% python3 -q
>>> import numpy as np
>>> from numpy import linalg as LA
>>> np.set_printoptions(suppress=True, linewidth=140)
>>> K = np.load("x.npy")
>>> print(K.round(2) + 0)
[[-0.38  0.1   0.22 -0.5   0.   -0.08  0.41  0.42 -0.45  0.05]
 [-0.03 -0.49  0.06 -0.35  0.21  0.01 -0.49  0.49  0.32 -0.11]
 [ 0.43  0.53 -0.28 -0.04 -0.25 -0.27 -0.25  0.49 -0.05  0.12]
 [ 0.1  -0.12 -0.02 -0.49 -0.33 -0.48  0.23 -0.33  0.43  0.19]
 [-0.4   0.32  0.29 -0.11 -0.56  0.4  -0.35 -0.07  0.22  0.01]
 [ 0.35 -0.42  0.3   0.22 -0.36  0.24  0.16  0.22 -0.1   0.54]
 [ 0.15 -0.29  0.14  0.02 -0.44 -0.27 -0.22 -0.14 -0.48 -0.55]
 [-0.3  -0.1  -0.12  0.47 -0.28 -0.2   0.38  0.4   0.38 -0.31]
 [-0.38 -0.28 -0.74 -0.02 -0.22  0.05 -0.16 -0.05 -0.26  0.3 ]
 [-0.35  0.03  0.34  0.33  0.14 -0.59 -0.34 -0.03 -0.09  0.39]]
>>> print(np.round(LA.matrix_power(K, 4), 2) + 0)
[[-0.28 -0.51 -0.23  0.31  0.04  0.12  0.    0.08 -0.59 -0.38]
 [-0.05  0.5  -0.42  0.06  0.08 -0.16  0.32 -0.44 -0.44  0.21]
 [ 0.34 -0.61 -0.33 -0.32  0.18  0.04  0.31 -0.33  0.19  0.16]
 [ 0.24  0.   -0.4  -0.19 -0.37  0.26 -0.39  0.36 -0.27  0.44]
 [ 0.43 -0.02 -0.19  0.36  0.05 -0.39 -0.59 -0.3   0.09 -0.2 ]
 [-0.13  0.29 -0.48 -0.34  0.23  0.35 -0.17  0.04  0.25 -0.53]
 [ 0.56  0.16 -0.09  0.49  0.08  0.28  0.43  0.36  0.08 -0.13]
 [ 0.36  0.07  0.46 -0.2  -0.04  0.5  -0.12 -0.42 -0.37 -0.19]
 [ 0.06  0.02  0.13 -0.09  0.86 -0.03 -0.2   0.26 -0.23  0.26]
 [-0.31 -0.05 -0.06  0.48  0.12  0.54 -0.18 -0.32  0.3   0.38]]
>>> print(np.round(np.sort(np.abs(LA.eigvals(K))), 2))
[1. 1. 1. 1. 1. 1. 1. 1. 1. 1.]
>>> print(np.round(K @ K, 2) + 0)
[[ 0.24  0.09  0.2   0.6  -0.03 -0.05 -0.27  0.28  0.06 -0.62]
 [-0.37  0.38 -0.38  0.51 -0.13  0.35  0.34  0.13  0.1   0.17]
 [-0.5  -0.29  0.03 -0.13  0.44 -0.21  0.23  0.5   0.26 -0.21]
 [-0.23  0.07 -0.4   0.07  0.43 -0.1  -0.28 -0.14 -0.68 -0.16]
 [ 0.5  -0.33 -0.38  0.24  0.32  0.   -0.14  0.3   0.14  0.45]
 [ 0.07  0.14  0.19  0.23 -0.16 -0.72  0.37  0.15 -0.33  0.28]
 [ 0.48  0.4  -0.09 -0.24  0.4   0.09  0.54 -0.02  0.   -0.28]
 [ 0.05 -0.37 -0.57  0.03 -0.33 -0.31  0.24 -0.32  0.18 -0.37]
 [-0.08 -0.24  0.33  0.44  0.42  0.02  0.2  -0.62  0.14  0.09]
 [-0.1   0.52 -0.16 -0.05  0.18 -0.44 -0.37 -0.19  0.52  0.09]]
>>> print(np.round(np.trace(K), 2))
-1.65
>>> rng = np.random.default_rng(49783)
>>> z = rng.permutation(10)
>>> print(z)
[2 4 1 9 8 0 5 6 3 7]
>>> Y = K[z][:, z]
>>> print(round(np.trace(Y), 2))
-1.65
>>> print(np.round(np.sort(np.abs(LA.eigvals(Y))), 2))
[1. 1. 1. 1. 1. 1. 1. 1. 1. 1.]
>>> w1 = np.array([[5, 0, 1, 4, -2],
...     [-1, -4, -5, 1, -3],
...     [3, -2, 5, -2, -3],
...     [2, 3, 2, 0, -2],
...     [5, -1, -1, -5, 0],
...     [-2, -2, -4, -5, -2],
...     [-4, -4, -4, 0, -5],
...     [-4, -1, 2, 2, 3],
...     [0, 0, -4, -2, 3],
...     [2, -4, -1, -4, -1]])
>>> b = np.array([0, 1, -1, 0, -1])
>>> H = np.maximum(K @ w1 + b, 0)
>>> print((H > 0).mean(axis=0))
[0.4 0.8 0.4 0.5 0.6]
>>> print(LA.matrix_rank(H))
5
>>> print((H > 0).astype(int))
[[0 0 0 1 0]
 [1 1 1 0 1]
 [0 1 0 1 1]
 [0 1 0 1 1]
 [0 1 0 0 0]
 [1 0 1 0 0]
 [1 1 1 1 0]
 [0 1 0 1 1]
 [0 1 0 0 1]
 [1 1 1 0 1]]
>>> C = np.array([[1, 2, 2], [1, 1, 2], [2, 1, 0], [0, 2, 1], [1, 2, 1]])
>>> print(w1 @ C)
[[  5  15  12]
 [-18 -15 -12]
 [  8  -1  -3]
 [  7   5   8]
 [  2  -2   3]
 [-14 -24 -15]
 [-21 -26 -21]
 [  2   3  -5]
 [ -5  -2   1]
 [ -5 -11  -9]]
>>> def softmax(z):
...     e = np.exp(z - z.max(axis=-1, keepdims=True))
...     return e / e.sum(axis=-1, keepdims=True)
... 
>>> print(np.round(softmax(10 * K[1]), 2) + 0)
[0.   0.   0.01 0.   0.05 0.01 0.   0.78 0.14 0.  ]
>>> print(np.round(softmax(K[1]), 2))
[0.1  0.06 0.11 0.07 0.12 0.1  0.06 0.16 0.14 0.09]
>>> print(np.round(softmax(K[1] + 3), 2))
[0.1  0.06 0.11 0.07 0.12 0.1  0.06 0.16 0.14 0.09]
>>> S = K @ K.T / np.sqrt(10)
>>> print(softmax(S).round(6).argmax(axis=1))
[0 1 2 3 4 5 6 7 8 9]
>>> print(np.round(softmax(S), 2))
[[0.13 0.1  0.1  0.1  0.1  0.1  0.1  0.1  0.1  0.1 ]
 [0.1  0.13 0.1  0.1  0.1  0.1  0.1  0.1  0.1  0.1 ]
 [0.1  0.1  0.13 0.1  0.1  0.1  0.1  0.1  0.1  0.1 ]
 [0.1  0.1  0.1  0.13 0.1  0.1  0.1  0.1  0.1  0.1 ]
 [0.1  0.1  0.1  0.1  0.13 0.1  0.1  0.1  0.1  0.1 ]
 [0.1  0.1  0.1  0.1  0.1  0.13 0.1  0.1  0.1  0.1 ]
 [0.1  0.1  0.1  0.1  0.1  0.1  0.13 0.1  0.1  0.1 ]
 [0.1  0.1  0.1  0.1  0.1  0.1  0.1  0.13 0.1  0.1 ]
 [0.1  0.1  0.1  0.1  0.1  0.1  0.1  0.1  0.13 0.1 ]
 [0.1  0.1  0.1  0.1  0.1  0.1  0.1  0.1  0.1  0.13]]
